% ipython --no-banner

In [1]: import numpy as np

In [2]: import numpy.linalg as la

In [3]: np.set_printoptions(suppress=True, linewidth=120)

In [4]: arr = np.loadtxt("m.csv", delimiter=",")

In [5]: print(arr)
[[-5.0456 -8.0374  5.7696]
 [-4.8091 -8.0754  6.0248]
 [-4.9149 -7.9246  5.9456]
 [-5.0289 -8.0327  5.9935]
 [-5.0418 -8.1027  5.9858]
 [-5.0369 -8.0912  5.9796]
 [-5.026  -7.9495  5.9254]
 [-4.932  -7.8936  5.9811]
 [-5.2644 -7.9454  6.1044]
 [-5.1385 -8.0324  5.8855]
 [-4.9043 -8.0163  5.7286]
 [-5.0405 -8.0717  5.9688]
 [-4.918  -8.0541  6.0807]
 [-5.0199 -7.8782  6.1841]
 [ 5.0543  3.0447 -7.0044]
 [ 5.0071  2.9915 -7.1218]
 [ 5.1203  3.0426 -6.952 ]
 [ 4.956   2.9371 -7.0896]
 [ 4.9882  2.892  -6.9947]
 [ 5.1848  3.1243 -7.086 ]
 [ 5.1035  3.1674 -6.8873]
 [ 4.9418  3.0501 -7.1327]
 [ 4.9319  2.9074 -6.9638]
 [ 5.1252  3.0987 -6.9143]
 [ 5.2329  3.0709 -7.0487]
 [ 4.9826  2.9718 -7.2089]
 [ 5.021   2.9135 -7.0253]
 [ 4.9519  2.994  -6.9412]]

In [6]: Xs = arr - arr.mean(axis=0)

In [7]: V = la.svd(Xs)[2][:2]

In [8]: out = Xs - Xs @ V.T @ V

In [9]: print(np.round(np.cov(Xs @ V.T, rowvar=False), 4) + 0)
[[101.4809   0.    ]
 [  0.       0.0124]]

In [10]: print(la.norm(out, axis=1).round(6).argmax())
8

In [11]: print(np.round(np.diag(V.T @ V), 4))
[0.5061 0.4972 0.9967]

In [12]: print(np.argsort(-la.norm(arr, axis=0).round(6), kind="stable")[:3])
[2 1 0]

In [13]: print([round(float(x), 4) for x in la.svd(arr, compute_uv=False)[:3]])
[52.6469, 12.2825, 0.5165]

In [14]: print(np.round(np.abs(la.svd(arr)[2][-1]), 4))
[0.8294 0.1109 0.5475]

In [15]: print(round(np.log10(la.cond(arr))))
2

In [16]: print(round(la.norm(arr[10], 1), 4), round(la.norm(arr[10], np.inf), 4))
18.6492 8.0163

In [17]: print(np.round(la.norm(arr, "nuc"), 4))
65.4459

In [18]: print(np.round(la.norm(arr[10] - arr[1]), 4))
0.3167

In [19]: la.norm(arr, axis=2)
AxisError: axis 2 is out of bounds for array of dimension 2


In [20]: print(np.round(arr[10] @ arr[1], 4))
122.8338

In [21]: print(round(float(la.norm(arr) ** 2 / la.norm(arr, 2) ** 2), 4))
1.0545

In [22]: print(np.round(la.norm(arr, axis=0), 4))
[26.5994 32.017  34.4993]

In [23]: print(round(la.norm(arr, 2), 4))
52.6469

In [24]: print(round(float(la.norm(arr, 1)), 4), np.round(la.norm(arr, np.inf), 4))
181.9282 19.3142

In [25]: F = np.tril(np.array([[-1, -1, -2, 0], [2, -1, -2, -3], [-2, -2, -3, 2], [1, 0, -2, -2]]), -1) + np.eye(4, dtype=int)

In [26]: print(F)
[[ 1  0  0  0]
 [ 2  1  0  0]
 [-2 -2  1  0]
 [ 1  0 -2  1]]

In [27]: Uu, sig, Vh = la.svd(F, full_matrices=False)

In [28]: print(np.allclose(Uu * sig @ Vh, F))
True

In [29]: print(np.round(np.abs(Vh[0]), 4))
[0.7715 0.4924 0.3895 0.1035]

In [30]: print(np.round(np.cumsum(sig ** 2) / np.sum(sig ** 2), 4))
[0.7611 0.9558 0.9992 1.    ]

In [31]: print(np.abs(Uu[:, 0]).round(6).argmax())
2
